% python3 -q
>>> import numpy as np
>>> from numpy import linalg as LA
>>> np.set_printoptions(precision=1, suppress=True, linewidth=200, floatmode="fixed")
>>> data = np.loadtxt("case12.csv", delimiter=",")
>>> data
array([[ 4.0, -3.0],
       [-3.0,  5.0]])
>>> Lm = LA.cholesky(data)
>>> print(np.diag(Lm) ** 2)
[4.0 2.8]
>>> Lm @ Lm.T
array([[ 4.0, -3.0],
       [-3.0,  5.0]])
>>> rng = np.random.default_rng(454824)
>>> z = rng.permutation(2)
>>> print(z)
[1 0]
>>> A2 = data[z][:, z]
>>> np.allclose(A2, data)
False
>>> np.diag(A2)
array([5.0, 4.0])
>>> Q = data.astype(float).copy()
>>> for j in range(2):
...     Q[:, j] -= Q[:, :j] @ (Q[:, :j].T @ Q[:, j])
...     Q[:, j] /= LA.norm(Q[:, j])
... 
>>> np.round(Q.T @ Q, 1) + 0
array([[1.0, 0.0],
       [0.0, 1.0]])
>>> evals, evecs = LA.eig(data)
>>> np.round(np.prod(evals), 1)
np.float64(11.0)
>>> E = np.loadtxt("run12.csv", delimiter=",")
>>> E
array([[ 0.0,  4.0,  5.0,  0.0, 10.0],
       [ 2.0,  5.0,  0.0,  2.0,  0.0],
       [ 0.0,  0.0,  2.0,  5.0,  4.0],
       [ 5.0,  5.0,  2.0,  1.0,  4.0]])
>>> A2 = E / np.sqrt((E ** 2).mean(axis=1, keepdims=True))
>>> E - E.mean(axis=1, keepdims=True)
array([[-3.8,  0.2,  1.2, -3.8,  6.2],
       [ 0.2,  3.2, -1.8,  0.2, -1.8],
       [-2.2, -2.2, -0.2,  2.8,  1.8],
       [ 1.6,  1.6, -1.4, -2.4,  0.6]])
>>> print(LA.matrix_rank(E - E.mean(axis=1, keepdims=True)))
4
>>> LA.matrix_rank(A2) == LA.matrix_rank(E)
np.True_
>>> t = np.radians(88)
>>> R = np.eye(5)
>>> R[2, 2] = R[0, 0] = np.cos(t)
>>> R[2, 0], R[0, 2] = -np.sin(t), np.sin(t)
>>> R.round(1) + 0
array([[ 0.0,  0.0,  1.0,  0.0,  0.0],
       [ 0.0,  1.0,  0.0,  0.0,  0.0],
       [-1.0,  0.0,  0.0,  0.0,  0.0],
       [ 0.0,  0.0,  0.0,  1.0,  0.0],
       [ 0.0,  0.0,  0.0,  0.0,  1.0]])
>>> A2 = E @ R.T
>>> round(float(LA.det(R)), 1), np.round(np.trace(R), 1)
(1.0, np.float64(3.1))
>>> LA.svd(E, compute_uv=False), LA.svd(A2, compute_uv=False)
(array([14.6,  7.0,  4.9,  2.3]), array([14.6,  7.0,  4.9,  2.3]))
>>> print(np.allclose(E @ E.T, A2 @ A2.T))
True
>>> print(A2)
[[ 5.0  4.0  0.2  0.0 10.0]
 [ 0.1  5.0 -2.0  2.0  0.0]
 [ 2.0  0.0  0.1  5.0  4.0]
 [ 2.2  5.0 -4.9  1.0  4.0]]
>>> np.allclose(LA.norm(E, axis=1), LA.norm(A2, axis=1))
True
>>> f, r1 = E[0], E[3]
>>> f @ f
np.float64(141.0)
>>> f @ r1
np.float64(70.0)
>>> pr = (f @ r1) / (f @ f) * f
>>> np.round(LA.norm(f + r1) ** 2 + LA.norm(f - r1) ** 2, 1)
np.float64(424.0)
>>> print(r1 - pr)
[ 5.0  3.0 -0.5  1.0 -1.0]
>>> np.outer(f, r1)
array([[ 0.0,  0.0,  0.0,  0.0,  0.0],
       [20.0, 20.0,  8.0,  4.0, 16.0],
       [25.0, 25.0, 10.0,  5.0, 20.0],
       [ 0.0,  0.0,  0.0,  0.0,  0.0],
       [50.0, 50.0, 20.0, 10.0, 40.0]])
>>> pr
array([0.0, 2.0, 2.5, 0.0, 5.0])
>>> x = np.array([8, -7, -9, -2, -5])
>>> (E @ x).argmax()
np.int64(1)
>>> U, sigma, vt = LA.svd(E, full_matrices=False)
>>> np.round(vt @ vt.T, 1) + 0
array([[1.0, 0.0, 0.0, 0.0],
       [0.0, 1.0, 0.0, 0.0],
       [0.0, 0.0, 1.0, 0.0],
       [0.0, 0.0, 0.0, 1.0]])
>>> sigma
array([14.6,  7.0,  4.9,  2.3])
>>> np.allclose(U * sigma @ vt, E)
True
>>> U.shape, sigma.shape, vt.shape
((4, 4), (4,), (4, 5))
>>> np.round(U.T @ U, 1) + 0
array([[1.0, 0.0, 0.0, 0.0],
       [0.0, 1.0, 0.0, 0.0],
       [0.0, 0.0, 1.0, 0.0],
       [0.0, 0.0, 0.0, 1.0]])
>>> round(np.sqrt((sigma ** 2).sum()), 1), np.round(LA.norm(E), 1)
(np.float64(17.0), np.float64(17.0))
>>> np.abs(vt[0])
array([0.2, 0.5, 0.4, 0.2, 0.8])
>>> (sigma > 1e-8).sum()
np.int64(4)
>>> F = np.array([[2, -1, -2, 2, -3],
...     [-1, 2, -1, -2, 2],
...     [-2, -1, 2, -1, -2],
...     [2, -2, -1, 2, -1],
...     [-3, 2, -2, -1, 2]])
>>> # equal to its transpose
>>> evals, evecs = LA.eigh(F)
>>> np.round(np.abs(evecs[:, -1]), 1) + 0
array([0.5, 0.5, 0.0, 0.5, 0.5])
>>> np.unique(evals.round(6) + 0, return_counts=True)[1]
array([1, 1, 1, 1, 1])
>>> evecs @ np.diag(evals) @ evecs.T
array([[ 2.0, -1.0, -2.0,  2.0, -3.0],
       [-1.0,  2.0, -1.0, -2.0,  2.0],
       [-2.0, -1.0,  2.0, -1.0, -2.0],
       [ 2.0, -2.0, -1.0,  2.0, -1.0],
       [-3.0,  2.0, -2.0, -1.0,  2.0]])
>>> LA.eigvalsh(F + 2 * np.eye(5))
array([-0.7,  1.3,  3.5,  6.4,  9.5])
>>> np.abs(evecs[:, -1]).round(6).argmax()
np.int64(0)
>>> np.round(evecs.T @ evecs, 1) + 0
array([[1.0, 0.0, 0.0, 0.0, 0.0],
       [0.0, 1.0, 0.0, 0.0, 0.0],
       [0.0, 0.0, 1.0, 0.0, 0.0],
       [0.0, 0.0, 0.0, 1.0, 0.0],
       [0.0, 0.0, 0.0, 0.0, 1.0]])
>>> hat = np.triu(np.array([[2, 3, -1, 3, 1],
...     [0, 2, -3, 0, -1],
...     [-1, -2, -3, -3, -1],
...     [-3, -3, 3, 2, -2],
...     [-3, -2, 0, -1, 1]]), 1) + np.eye(5)
>>> A2 = hat @ F @ LA.inv(hat)
>>> np.poly(A2)
array([  1.0, -10.0,   7.0,  98.0, -71.0, -88.0])
>>> LA.matrix_rank(A2)
np.int64(5)
>>> np.trace(A2), np.trace(F)
(np.float64(10.0), np.int64(10))
>>> print([round(float(LA.det(F[:i, :i])), 2) + 0 for i in range(1, 6)])
[2.0, 3.0, -8.0, 5.0, 88.0]
>>> print(np.all(LA.eigvalsh(F) > 0))
False
>>> round(LA.eigvalsh(F).min(), 1)
np.float64(-2.7)
>>> A2 = F[0, 0] * F[1:] - np.outer(F[1:, 0], F[0])
>>> A2
array([[  0,   3,  -4,  -2,   1],
       [  0,  -4,   0,   2, -10],
       [  0,  -2,   2,   0,   4],
       [  0,   1, -10,   4,  -5]])
>>> np.flatnonzero(~A2.round(6).any(axis=1))
array([], dtype=int64)
>>> evals, evecs = LA.eigh(F)
>>> x = np.array([5, -4, 5, 7, -9])
>>> evecs * np.maximum(evals, 0) @ evecs.T
array([[ 3.0, -1.1, -1.2,  1.9, -2.0],
       [-1.1,  2.3, -0.9, -1.7,  1.9],
       [-1.2, -0.9,  2.8, -0.9, -1.2],
       [ 1.9, -1.7, -0.9,  2.3, -1.1],
       [-2.0,  1.9, -1.2, -1.1,  3.0]])
>>> LA.eigvalsh(F[1:, 1:])
array([-0.9, -0.3,  3.3,  5.9])
>>> x @ F @ x / (x @ x), round(evals[0], 1), round(float(evals[-1]), 1)
(np.float64(6.5), np.float64(-2.7), 7.5)
>>> np.abs(F).sum(axis=1).max(), round(float(np.abs(evals).max()), 1)
(np.int64(10), 7.5)
>>> X = np.loadtxt("w.csv", delimiter=",")
>>> print(X)
[[1.0 1.0 0.0]
 [1.0 1.0 0.0]
 [0.0 0.0 0.0]]
>>> # 2 groups of indices that never mix
>>> round(float(LA.det(X)), 1)
0.0
>>> np.allclose(X, X.T)
True
>>> np.allclose(X @ X.T, X.T @ X)
True
>>> (X - X.T) / 2
array([[0.0, 0.0, 0.0],
       [0.0, 0.0, 0.0],
       [0.0, 0.0, 0.0]])
>>> np.sort(np.abs(LA.eigvals(X)))
array([0.0, 0.0, 2.0])
>>> (X + X.T) / 2
array([[1.0, 1.0, 0.0],
       [1.0, 1.0, 0.0],
       [0.0, 0.0, 0.0]])
>>> print(LA.matrix_power(X, 4))
[[8.0 8.0 0.0]
 [8.0 8.0 0.0]
 [0.0 0.0 0.0]]
>>> evals, evecs = LA.eigh(X)
>>> x = np.array([2, 3, 2])
>>> round(float(x @ X @ x / (x @ x)), 1), evals[0], evals[-1]
(1.5, np.float64(0.0), np.float64(2.0))
>>> print(evecs * np.maximum(evals, 0) @ evecs.T)
[[1.0 1.0 0.0]
 [1.0 1.0 0.0]
 [0.0 0.0 0.0]]
>>> evecs * np.abs(evals) @ evecs.T
array([[1.0, 1.0, 0.0],
       [1.0, 1.0, 0.0],
       [0.0, 0.0, 0.0]])
>>> (np.sign(evecs[:, -1].round(6)) == np.sign(evecs[0, -1].round(6))).astype(int)
array([1, 1, 0])
>>> t3 = np.stack([F, 4 * F, F[::-1]])
>>> (t3 @ F.T).shape
(3, 5, 5)
>>> t3.sum(axis=0)
array([[  7,  -3, -12,   9, -13],
       [ -3,   8,  -6,  -8,   9],
       [-12,  -6,  12,  -6, -12],
       [  9,  -8,  -6,   8,  -3],
       [-13,   9, -12,  -3,   7]])
>>> LA.matrix_rank(t3.reshape(3, -1))
np.int64(2)
>>> LA.det(t3)
array([   88.0, 90112.0,    88.0])
>>> LA.norm(t3, axis=(1, 2))
array([ 9.3, 37.1,  9.3])
>>> LA.matrix_rank(t3)
array([5, 5, 5])
>>> z = rng.permutation(3)
>>> z
array([1, 0, 2])
>>> A2 = X[z][:, z]
>>> A2
array([[1.0, 1.0, 0.0],
       [1.0, 1.0, 0.0],
       [0.0, 0.0, 0.0]])
>>> np.trace(A2)
np.float64(2.0)
>>> print(np.sort(np.abs(LA.eigvals(A2))))
[0.0 0.0 2.0]
>>> U, sigma, vt = LA.svd(X)
>>> evecs = vt[:(sigma > 1e-8).sum()]
>>> x = X[1] + -2 * X[2] + rng.integers(2) * np.eye(3)[0]
>>> x
array([2.0, 1.0, 0.0])
>>> evecs.T @ evecs
array([[0.5, 0.5, 0.0],
       [0.5, 0.5, 0.0],
       [0.0, 0.0, 0.0]])
>>> print(np.round(LA.norm(x - evecs.T @ evecs @ x), 1))
0.7
>>> print(np.allclose(evecs.T @ evecs @ x, x))
False
>>> z = rng.integers(0, 2, 3)
>>> K = np.array([[-3, 0, 0], [2, 2, 0], [3, -2, 1]]) * (z[:, None] == z)
>>> K
array([[-3,  0,  0],
       [ 0,  2,  0],
       [ 0, -2,  1]])
>>> # triangular: eigenvalues sit on the diagonal
>>> x = np.array([1, 3, 1])
>>> y = K @ x
>>> y
array([-3,  6, -5])
>>> LA.solve(K, K[:, 1])
array([-0.0,  1.0,  0.0])
>>> LA.solve(K.T, K[1])
array([-0.0,  1.0,  0.0])
>>> print(LA.solve(K, y + K[:, 0]))
[2.0 3.0 1.0]
>>> z = rng.permutation(5)
>>> A2 = F[:, z] * rng.choice([-1, 1], 5)
>>> print(A2)
[[-2  2 -1 -3 -2]
 [ 1 -2  2  2 -1]
 [ 2 -1 -1 -2  2]
 [-2  2 -2 -1 -1]
 [ 3 -1  2  2 -2]]
>>> U, _, vt = LA.svd(F.T @ A2)
>>> np.round(LA.lstsq(F, A2)[0], 1) + 0
array([[-1.0,  0.0,  0.0,  0.0,  0.0],
       [ 0.0,  0.0,  1.0,  0.0,  0.0],
       [ 0.0,  0.0,  0.0,  0.0,  1.0],
       [ 0.0,  1.0,  0.0,  0.0,  0.0],
       [ 0.0,  0.0,  0.0,  1.0,  0.0]])
>>> f = np.array([2, 0, 1, 1])
>>> r1 = np.array([1, 3, -3, 2])
>>> A = np.outer(f, r1)
>>> print(A)
[[ 2  6 -6  4]
 [ 0  0  0  0]
 [ 1  3 -3  2]
 [ 1  3 -3  2]]
>>> round(LA.det(A.T), 1)
np.float64(0.0)
>>> np.round(LA.det(2 * A), 1), round(LA.det(A), 1)
(np.float64(0.0), np.float64(0.0))
>>> print(np.kron(np.eye(2, dtype=int), A))
[[ 2  6 -6  4  0  0  0  0]
 [ 0  0  0  0  0  0  0  0]
 [ 1  3 -3  2  0  0  0  0]
 [ 1  3 -3  2  0  0  0  0]
 [ 0  0  0  0  2  6 -6  4]
 [ 0  0  0  0  0  0  0  0]
 [ 0  0  0  0  1  3 -3  2]
 [ 0  0  0  0  1  3 -3  2]]
>>> print(np.einsum("ii->", A))
1
>>> np.round(np.poly(A), 1) + 0
array([ 1.0, -1.0,  0.0,  0.0,  0.0])
